>>> import numpy as np
>>> import numpy.linalg as la
>>> np.set_printoptions(precision=3, suppress=True, linewidth=160, legacy="1.25")
>>> out = np.array([[-7, 2], [-3, -8]])
>>> data = np.tile(out, (2, 2))
>>> data
array([[-7,  2, -7,  2],
       [-3, -8, -3, -8],
       [-7,  2, -7,  2],
       [-3, -8, -3, -8]])
>>> rank = la.matrix_rank(data)
>>> rank
2
>>> null = la.svd(data)[2][rank:].T
>>> np.round(null @ null.T, 3) + 0
array([[ 0.5,  0. , -0.5,  0. ],
       [ 0. ,  0.5,  0. , -0.5],
       [-0.5,  0. ,  0.5,  0. ],
       [ 0. , -0.5,  0. ,  0.5]])
>>> np.round(data @ null, 3) + 0
array([[0., 0.],
       [0., 0.],
       [0., 0.],
       [0., 0.]])
>>> [int(la.matrix_rank(np.delete(data, i, axis=0))) for i in range(4)]
[2, 2, 2, 2]
>>> left, sig, Vt = la.svd(data)
>>> vecs = Vt[:(sig > 1e-8).sum()]
>>> rng = np.random.default_rng(72)
>>> x0 = data[3] + 4 * data[0] + rng.integers(2) * np.eye(4)[1]
>>> x0
array([-31.,   1., -31.,   0.])
>>> np.allclose(vecs.T @ vecs @ x0, x0)
False
>>> round(float(la.norm(x0 - vecs.T @ vecs @ x0)), 3)
0.707
>>> np.round(vecs.T @ vecs, 3) + 0
array([[0.5, 0. , 0.5, 0. ],
       [0. , 0.5, 0. , 0.5],
       [0.5, 0. , 0.5, 0. ],
       [0. , 0.5, 0. , 0.5]])
>>> out = np.array([[0, -3, 0], [2, -1, 2], [0, -3, 3], [-3, 3, -1]])
>>> out.T @ data.T
array([[ -2,   8,  -2,   8],
       [ 46,   2,  46,   2],
       [-19, -17, -19, -17]])
>>> la.matrix_rank(data @ out)
2
>>> np.vstack([data, out.T]).shape
(7, 4)
>>> round(la.norm(data, 1), 3), round(float(la.norm(data, np.inf)), 3)
(20.0, 22.0)
>>> round(la.norm(data[2] - data[1]), 3)
15.232
>>> la.norm(data, axis=1).argmax()
1
>>> m1 = np.loadtxt("case4.csv", delimiter=",")
>>> m1
array([[-9.,  2.,  0.,  0.,  0.,  0.],
       [ 2., -3.,  2.,  0.,  0.,  0.],
       [ 0.,  2., -3.,  2.,  0.,  0.],
       [ 0.,  0.,  2., -7.,  2.,  0.],
       [ 0.,  0.,  0.,  2.,  9.,  2.],
       [ 0.,  0.,  0.,  0.,  2., -6.]])
>>> # symmetric
>>> out = m1 + rng.integers(-2, 3, (6, 5)) @ rng.integers(-2, 3, (5, 6))
>>> out
array([[ -4.,   8.,  -1.,   6.,   4.,   2.],
       [  0.,  -8.,   3.,  -1.,  -6.,  -8.],
       [ -8.,   6.,  -2.,  -2.,   4.,   0.],
       [  1.,   2.,   1.,  -2.,  -4., -12.],
       [  7.,  -1.,   2.,  10.,   5.,   0.],
       [ -2.,  -1.,  -1.,  -4.,   6.,  -4.]])
>>> out - m1
array([[  5.,   6.,  -1.,   6.,   4.,   2.],
       [ -2.,  -5.,   1.,  -1.,  -6.,  -8.],
       [ -8.,   4.,   1.,  -4.,   4.,   0.],
       [  1.,   2.,  -1.,   5.,  -6., -12.],
       [  7.,  -1.,   2.,   8.,  -4.,  -2.],
       [ -2.,  -1.,  -1.,  -4.,   4.,   2.]])
>>> la.matrix_rank(out - m1, tol=1e-8)
5
>>> np.round(la.svd(out - m1, compute_uv=False), 3) + 0
array([20.017, 15.543,  9.741,  3.483,  1.934,  0.   ])
>>> np.einsum("ii->", data)
-30
>>> np.round(la.det(data[::-1]), 3)
0.0
>>> round(float(la.det(2 * data)), 3), round(float(la.det(data)), 3)
(0.0, 0.0)
>>> vals, vecs = la.eigh(m1)
>>> la.svd(m1, compute_uv=False)
array([9.679, 9.505, 8.114, 6.237, 3.999, 0.475])
>>> np.round(vecs @ np.diag(vals) @ vecs.T, 3) + 0
array([[-9.,  2.,  0.,  0.,  0.,  0.],
       [ 2., -3.,  2.,  0.,  0.,  0.],
       [ 0.,  2., -3.,  2.,  0.,  0.],
       [ 0.,  0.,  2., -7.,  2.,  0.],
       [ 0.,  0.,  0.,  2.,  9.,  2.],
       [ 0.,  0.,  0.,  0.,  2., -6.]])
>>> vals
array([-9.679, -8.114, -6.237, -3.999, -0.475,  9.505])
>>> np.abs(vecs[:, -1]).round(6).argmax()
4
>>> np.unique(vals.round(6) + 0, return_counts=True)[1]
array([1, 1, 1, 1, 1, 1])
>>> np.round(vecs.T @ vecs, 3) + 0
array([[1., 0., 0., 0., 0., 0.],
       [0., 1., 0., 0., 0., 0.],
       [0., 0., 1., 0., 0., 0.],
       [0., 0., 0., 1., 0., 0.],
       [0., 0., 0., 0., 1., 0.],
       [0., 0., 0., 0., 0., 1.]])
>>> out = np.array([[1, 1], [5, 5]])
>>> W2 = np.array([[0, 2], [2, 2]])
>>> feats = np.kron(out, W2)
>>> feats
array([[ 0,  2,  0,  2],
       [ 2,  2,  2,  2],
       [ 0, 10,  0, 10],
       [10, 10, 10, 10]])
>>> proj = np.triu(np.array([[-1, 1, 3, 3], [0, -3, -1, 0], [-2, -3, -1, -3], [0, -1, -1, 1]]), 1) + np.eye(4)
>>> out = proj @ feats @ la.inv(proj)
>>> np.round(np.poly(out), 3) + 0
array([   1.,  -12., -144.,    0.,    0.])
>>> round(la.det(out), 3)
0.0
>>> out
array([[  32.,   32.,  -32., -128.],
       [   2.,  -10.,  -14.,  -56.],
       [ -30.,   10.,   70.,  280.],
       [  10.,    0.,  -20.,  -80.]])
>>> la.matrix_rank(out)
2
>>> rank = la.matrix_rank(out)
>>> rank
2
>>> null = la.svd(out)[2][rank:].T
>>> np.allclose(out @ null, 0)
True
>>> null @ null.T
array([[ 0.791, -0.395,  0.023,  0.093],
       [-0.395,  0.198, -0.012, -0.047],
       [ 0.023, -0.012,  0.942, -0.233],
       [ 0.093, -0.047, -0.233,  0.07 ]])
>>> np.round(out @ null, 3) + 0
array([[0., 0.],
       [0., 0.],
       [0., 0.],
       [0., 0.]])
>>> ang = np.radians(135)
>>> Rm = np.eye(4)
>>> Rm[2, 2] = Rm[3, 3] = np.cos(ang)
>>> Rm[2, 3], Rm[3, 2] = -np.sin(ang), np.sin(ang)
>>> Rm
array([[ 1.   ,  0.   ,  0.   ,  0.   ],
       [ 0.   ,  1.   ,  0.   ,  0.   ],
       [ 0.   ,  0.   , -0.707, -0.707],
       [ 0.   ,  0.   ,  0.707, -0.707]])
>>> out = feats @ Rm.T
>>> np.round(la.svd(feats, compute_uv=False), 3) + 0, np.round(la.svd(out, compute_uv=False), 3) + 0
(array([23.336,  8.913,  0.   ,  0.   ]), array([23.336,  8.913,  0.   ,  0.   ]))
>>> np.allclose(la.norm(feats, axis=1), la.norm(out, axis=1))
True
>>> np.allclose(feats @ feats.T, out @ out.T)
True
>>> np.round(la.det(Rm), 3), round(np.trace(Rm), 3)
(1.0, 0.586)
>>> np.abs(out - feats).max(axis=0)
array([ 0.   ,  0.   , 24.142, 17.071])
>>> la.cond(feats) > 100
True
>>> rank = la.matrix_rank(feats)
>>> rank
2
>>> null = la.svd(feats)[2][rank:].T
>>> np.round(null @ null.T, 3) + 0
array([[ 0.5,  0. , -0.5,  0. ],
       [ 0. ,  0.5,  0. , -0.5],
       [-0.5,  0. ,  0.5,  0. ],
       [ 0. , -0.5,  0. ,  0.5]])
>>> np.allclose(feats @ null, 0)
True
>>> la.matrix_rank(feats.T @ feats), la.matrix_rank(feats @ feats.T)
(2, 2)
>>> [int(la.matrix_rank(np.delete(feats, i, axis=0))) for i in range(4)]
[2, 2, 2, 2]
>>> mat = np.array([[1, 3, 0, 0, 3],
...     [0, 0, 3, 0, 3],
...     [0, 0, 3, 3, 1],
...     [0, 0, 0, 3, 2],
...     [0, 0, 0, 0, 0]])
>>> # looks like rank 4
>>> [int(la.matrix_rank(la.matrix_power(mat, p))) for p in range(1, 6)]
[4, 3, 3, 3, 3]
>>> la.matrix_rank(mat - mat[0, 0] * np.eye(5))
4
>>> np.sort(la.eigvals(mat))
array([0., 0., 1., 3., 3.])
>>> np.prod(np.diag(mat)), np.round(la.det(mat), 3)
(0, 0.0)
>>> E = 0.2 ** np.abs(np.subtract.outer(np.arange(7), np.arange(7)))
>>> E.round(3) + 0
array([[1.   , 0.2  , 0.04 , 0.008, 0.002, 0.   , 0.   ],
       [0.2  , 1.   , 0.2  , 0.04 , 0.008, 0.002, 0.   ],
       [0.04 , 0.2  , 1.   , 0.2  , 0.04 , 0.008, 0.002],
       [0.008, 0.04 , 0.2  , 1.   , 0.2  , 0.04 , 0.008],
       [0.002, 0.008, 0.04 , 0.2  , 1.   , 0.2  , 0.04 ],
       [0.   , 0.002, 0.008, 0.04 , 0.2  , 1.   , 0.2  ],
       [0.   , 0.   , 0.002, 0.008, 0.04 , 0.2  , 1.   ]])
>>> # symmetric
>>> round(np.trace(la.pinv(feats) @ feats), 3)
2.0
>>> C2 = E.T @ E
>>> (E @ E.T).shape
(7, 7)
>>> np.diag(C2)
array([1.042, 1.082, 1.083, 1.083, 1.083, 1.082, 1.042])
>>> round(float(np.trace(C2)), 3), np.round((E ** 2).sum(), 3)
(7.497, 7.497)
>>> labels = rng.permutation(7)
>>> labels
array([2, 5, 3, 6, 1, 4, 0])
>>> out = E[labels][:, labels]
>>> out.round(3) + 0
array([[1.   , 0.008, 0.2  , 0.002, 0.2  , 0.04 , 0.04 ],
       [0.008, 1.   , 0.04 , 0.2  , 0.002, 0.2  , 0.   ],
       [0.2  , 0.04 , 1.   , 0.008, 0.04 , 0.2  , 0.008],
       [0.002, 0.2  , 0.008, 1.   , 0.   , 0.04 , 0.   ],
       [0.2  , 0.002, 0.04 , 0.   , 1.   , 0.008, 0.2  ],
       [0.04 , 0.2  , 0.2  , 0.04 , 0.008, 1.   , 0.002],
       [0.04 , 0.   , 0.008, 0.   , 0.2  , 0.002, 1.   ]])
>>> np.trace(out)
7.0
>>> left, sig, Vt = la.svd(out, full_matrices=False)
>>> sig
array([1.439, 1.286, 1.105, 0.941, 0.816, 0.731, 0.682])
>>> (sig > 1e-8).sum()
7
>>> A = np.load("a.npy")
>>> A
array([[-0.12,  0.1 , -0.02,  0.02],
       [-0.42,  0.35, -0.07,  0.07],
       [-0.42,  0.35, -0.07,  0.07],
       [-0.18,  0.15, -0.03,  0.03]])
>>> # rows 1 and 2 are equal
>>> left, sig, Vt = la.svd(A)
>>> vecs = Vt[:(sig > 1e-8).sum()]
>>> x0 = A[1] + -1 * A[2] + rng.integers(2) * np.eye(4)[0]
>>> x0
array([1., 0., 0., 0.])
>>> round(la.norm(x0 - vecs.T @ vecs @ x0), 3)
0.655
>>> vecs.T @ vecs
array([[ 0.571, -0.476,  0.095, -0.095],
       [-0.476,  0.397, -0.079,  0.079],
       [ 0.095, -0.079,  0.016, -0.016],
       [-0.095,  0.079, -0.016,  0.016]])
>>> A.sum(axis=1)
array([-0.02, -0.07, -0.07, -0.03])
>>> round(float(la.norm(A)), 3)
0.836
>>> np.round(la.svd(A, compute_uv=False), 3) + 0
array([0.836, 0.   , 0.   , 0.   ])
>>> np.zeros(4, 4)
Traceback (most recent call last):
  File "<python-input-114>", line 1, in <module>
    np.zeros(4, 4)
    ~~~~~~~~^^^^^^
TypeError: Cannot interpret '4' as a data type
>>> def softmax(z):
...     e = np.exp(z - z.max(axis=-1, keepdims=True))
...     return e / e.sum(axis=-1, keepdims=True)
... 
>>> softmax(A[1])
array([0.161, 0.348, 0.228, 0.263])
>>> np.round(softmax(10 * A[1]), 3) + 0
array([0.   , 0.929, 0.014, 0.057])
>>> scores = A @ A.T / np.sqrt(4)
>>> softmax(scores).round(6).argmax(axis=1)
array([1, 1, 1, 1])
>>> softmax(scores)
array([[0.246, 0.254, 0.254, 0.247],
       [0.235, 0.262, 0.262, 0.24 ],
       [0.235, 0.262, 0.262, 0.24 ],
       [0.244, 0.255, 0.255, 0.246]])
>>> out = np.array([[5, 4], [7, 7], [-8, -3], [-3, 5]])
>>> out @ A
Traceback (most recent call last):
  File "<python-input-122>", line 1, in <module>
    out @ A
    ~~~~^~~
ValueError: matmul: Input operand 1 has a mismatch in its core dimension 0, with gufunc signature (n?,k),(k,m?)->(n?,m?) (size 4 is different from 2)
>>> la.matrix_rank(np.vstack([A, out.T]))
3
>>> np.einsum("ij,ij->i", A, A)
array([0.025, 0.309, 0.309, 0.057])
>>> A @ out
array([[0.2 , 0.38],
       [0.7 , 1.33],
       [0.7 , 1.33],
       [0.3 , 0.57]])
>>> np.einsum("ij->j", A)
array([-1.14,  0.95, -0.19,  0.19])
>>> np.einsum("ik,kj->ji", A, out)
array([[0.2 , 0.7 , 0.7 , 0.3 ],
       [0.38, 1.33, 1.33, 0.57]])
>>> ang = rng.uniform(0, 2 * np.pi, 21)
>>> O, _ = la.qr(np.array([[1.0, -0.5], [-0.3, 0.7], [-0.2, 0.2], [-2.1, 0.0]]))
>>> F = 20 * np.c_[np.cos(ang), np.sin(ang)] @ O.T
>>> F
array([[ -6.682,  -0.505,   0.88 ,  18.823],
       [ -1.609,  10.913,   2.218, -16.535],
       [-10.443,   6.475,   2.696,  15.549],
       [  0.696,  -9.988,  -1.917,  17.207],
       [ -5.557,  14.275,   3.404, -12.4  ],
       [ -6.58 ,  -0.665,   0.836,  18.856],
       [  9.136,  -3.741,  -2.009, -17.277],
       [ 10.941,  -7.685,  -2.989, -14.571],
       [  5.514,   2.277,  -0.388, -19.086],
       [ 12.185, -14.316,  -4.375,  -5.237],
       [  9.917, -16.208,  -4.389,   4.437],
       [-11.787,  15.362,   4.508,   2.176],
       [-11.257,  15.897,   4.528,  -0.261],
       [  1.398, -10.704,  -2.15 ,  16.699],
       [ 11.97 , -15.026,  -4.473,  -3.307],
       [  6.723,   0.44 ,  -0.898, -18.809],
       [  1.431,   7.631,   1.179, -18.394],
       [ -8.574,  15.92 ,   4.142,  -7.477],
       [ -3.119,  -5.559,  -0.557,  18.949],
       [-12.151,  14.478,   4.4  ,   4.837],
       [-12.271,  13.329,   4.208,   7.351]])
>>> # rank 2
>>> np.unique(F.round(6), axis=0).shape
(21, 4)
>>> la.lstsq(F[:-1].T, F[-1])[2]
2
>>> try:
...     la.inv(F)
... except la.LinAlgError as e:
...     print(e)
... 
Last 2 dimensions of the array must be square
>>> F @ la.pinv(F) @ F
array([[ -6.682,  -0.505,   0.88 ,  18.823],
       [ -1.609,  10.913,   2.218, -16.535],
       [-10.443,   6.475,   2.696,  15.549],
       [  0.696,  -9.988,  -1.917,  17.207],
       [ -5.557,  14.275,   3.404, -12.4  ],
       [ -6.58 ,  -0.665,   0.836,  18.856],
       [  9.136,  -3.741,  -2.009, -17.277],
       [ 10.941,  -7.685,  -2.989, -14.571],
       [  5.514,   2.277,  -0.388, -19.086],
       [ 12.185, -14.316,  -4.375,  -5.237],
       [  9.917, -16.208,  -4.389,   4.437],
       [-11.787,  15.362,   4.508,   2.176],
       [-11.257,  15.897,   4.528,  -0.261],
       [  1.398, -10.704,  -2.15 ,  16.699],
       [ 11.97 , -15.026,  -4.473,  -3.307],
       [  6.723,   0.44 ,  -0.898, -18.809],
       [  1.431,   7.631,   1.179, -18.394],
       [ -8.574,  15.92 ,   4.142,  -7.477],
       [ -3.119,  -5.559,  -0.557,  18.949],
       [-12.151,  14.478,   4.4  ,   4.837],
       [-12.271,  13.329,   4.208,   7.351]])
>>> cen = F - F.mean(axis=0)
>>> vecs = la.svd(cen)[2][:2]
>>> out = cen - cen @ vecs.T @ vecs
>>> round(la.norm(out) / la.norm(cen), 3)
0.0
>>> round(la.norm(F, "nuc"), 3)
129.538
>>> np.round(la.norm(F, 2), 3)
67.002
>>> labels = rng.integers(0, 3, 8)
>>> W0 = (labels[:, None] == labels) * 2 + np.eye(8)
>>> W0
array([[3., 0., 0., 0., 0., 2., 0., 0.],
       [0., 3., 2., 2., 2., 0., 2., 2.],
       [0., 2., 3., 2., 2., 0., 2., 2.],
       [0., 2., 2., 3., 2., 0., 2., 2.],
       [0., 2., 2., 2., 3., 0., 2., 2.],
       [2., 0., 0., 0., 0., 3., 0., 0.],
       [0., 2., 2., 2., 2., 0., 3., 2.],
       [0., 2., 2., 2., 2., 0., 2., 3.]])
>>> # 2 groups of indices that never mix
>>> vals, vecs = la.eigh(W0)
>>> x0 = np.array([0, 2, 0, 2, -2, -2, 1, -1])
>>> round(x0 @ W0 @ x0 / (x0 @ x0), 3), round(float(vals[0]), 3), np.round(vals[-1], 3)
(1.889, 1.0, 13.0)
>>> vecs * np.sqrt(vals) @ vecs.T
array([[1.618, 0.   , 0.   , 0.   , 0.   , 0.618, 0.   , 0.   ],
       [0.   , 1.434, 0.434, 0.434, 0.434, 0.   , 0.434, 0.434],
       [0.   , 0.434, 1.434, 0.434, 0.434, 0.   , 0.434, 0.434],
       [0.   , 0.434, 0.434, 1.434, 0.434, 0.   , 0.434, 0.434],
       [0.   , 0.434, 0.434, 0.434, 1.434, 0.   , 0.434, 0.434],
       [0.618, 0.   , 0.   , 0.   , 0.   , 1.618, 0.   , 0.   ],
       [0.   , 0.434, 0.434, 0.434, 0.434, 0.   , 1.434, 0.434],
       [0.   , 0.434, 0.434, 0.434, 0.434, 0.   , 0.434, 1.434]])
>>> la.eigvalsh(W0[1:, 1:])
array([ 1.,  1.,  1.,  1.,  1.,  3., 13.])
>>> vecs * np.abs(vals) @ vecs.T
array([[3., 0., 0., 0., 0., 2., 0., 0.],
       [0., 3., 2., 2., 2., 0., 2., 2.],
       [0., 2., 3., 2., 2., 0., 2., 2.],
       [0., 2., 2., 3., 2., 0., 2., 2.],
       [0., 2., 2., 2., 3., 0., 2., 2.],
       [2., 0., 0., 0., 0., 3., 0., 0.],
       [0., 2., 2., 2., 2., 0., 3., 2.],
       [0., 2., 2., 2., 2., 0., 2., 3.]])
